>>> import numpy as np
>>> import numpy.linalg as la
>>> np.set_printoptions(suppress=True, linewidth=140)
>>> X = np.load("case5.npy")
>>> X
array([[-19.,   9.,   3.,   6.],
       [-30.,  14.,   6.,   9.],
       [-12.,   6.,   2.,   3.],
       [-12.,   6.,   0.,   5.]])
>>> [round(float(x), 3) for x in la.svd(X, compute_uv=False)[:3]]
[45.722, 2.628, 0.761]
>>> round(float(la.norm(X, 2) / la.norm(X)), 3)
0.998
>>> np.argsort(-la.norm(X, axis=0).round(6), kind="stable")[:3]
array([0, 1, 3])
>>> np.round(np.poly(X), 3)
array([ 1., -2., -3.,  4.,  4.])
>>> np.einsum("ij,ji->", X, X)
np.float64(10.0)
>>> np.kron(np.eye(2, dtype=int), X)
array([[-19.,   9.,   3.,   6.,  -0.,   0.,   0.,   0.],
       [-30.,  14.,   6.,   9.,  -0.,   0.,   0.,   0.],
       [-12.,   6.,   2.,   3.,  -0.,   0.,   0.,   0.],
       [-12.,   6.,   0.,   5.,  -0.,   0.,   0.,   0.],
       [ -0.,   0.,   0.,   0., -19.,   9.,   3.,   6.],
       [ -0.,   0.,   0.,   0., -30.,  14.,   6.,   9.],
       [ -0.,   0.,   0.,   0., -12.,   6.,   2.,   3.],
       [ -0.,   0.,   0.,   0., -12.,   6.,   0.,   5.]])
>>> np.round(la.eigvals(X), 3)
array([-1.,  2., -1.,  2.])
>>> out = X / np.sqrt((X ** 2).mean(axis=1, keepdims=True))
>>> np.round(la.norm(out, axis=1), 3)
array([2., 2., 2., 2.])
>>> la.matrix_rank(X - X.mean(axis=1, keepdims=True))
np.int64(3)
>>> feats = 0.9 ** np.abs(np.subtract.outer(np.arange(7), np.arange(7)))
>>> feats.round(3)
array([[1.   , 0.9  , 0.81 , 0.729, 0.656, 0.59 , 0.531],
       [0.9  , 1.   , 0.9  , 0.81 , 0.729, 0.656, 0.59 ],
       [0.81 , 0.9  , 1.   , 0.9  , 0.81 , 0.729, 0.656],
       [0.729, 0.81 , 0.9  , 1.   , 0.9  , 0.81 , 0.729],
       [0.656, 0.729, 0.81 , 0.9  , 1.   , 0.9  , 0.81 ],
       [0.59 , 0.656, 0.729, 0.81 , 0.9  , 1.   , 0.9  ],
       [0.531, 0.59 , 0.656, 0.729, 0.81 , 0.9  , 1.   ]])
>>> np.count_nonzero(feats)
np.int64(49)
>>> np.round(feats.mean(axis=0), 3)
array([0.745, 0.798, 0.829, 0.84 , 0.829, 0.798, 0.745])
>>> feats.shape
(7, 7)
>>> q, r_ = la.qr(feats)
>>> np.round(q.T @ q, 3) + 0
array([[1., 0., 0., 0., 0., 0., 0.],
       [0., 1., 0., 0., 0., 0., 0.],
       [0., 0., 1., 0., 0., 0., 0.],
       [0., 0., 0., 1., 0., 0., 0.],
       [0., 0., 0., 0., 1., 0., 0.],
       [0., 0., 0., 0., 0., 1., 0.],
       [0., 0., 0., 0., 0., 0., 1.]])
>>> np.round(q @ r_, 3)
array([[1.   , 0.9  , 0.81 , 0.729, 0.656, 0.59 , 0.531],
       [0.9  , 1.   , 0.9  , 0.81 , 0.729, 0.656, 0.59 ],
       [0.81 , 0.9  , 1.   , 0.9  , 0.81 , 0.729, 0.656],
       [0.729, 0.81 , 0.9  , 1.   , 0.9  , 0.81 , 0.729],
       [0.656, 0.729, 0.81 , 0.9  , 1.   , 0.9  , 0.81 ],
       [0.59 , 0.656, 0.729, 0.81 , 0.9  , 1.   , 0.9  ],
       [0.531, 0.59 , 0.656, 0.729, 0.81 , 0.9  , 1.   ]])
>>> q.shape, r_.shape
((7, 7), (7, 7))
>>> np.round(np.trace(q @ q.T), 3)
np.float64(7.0)
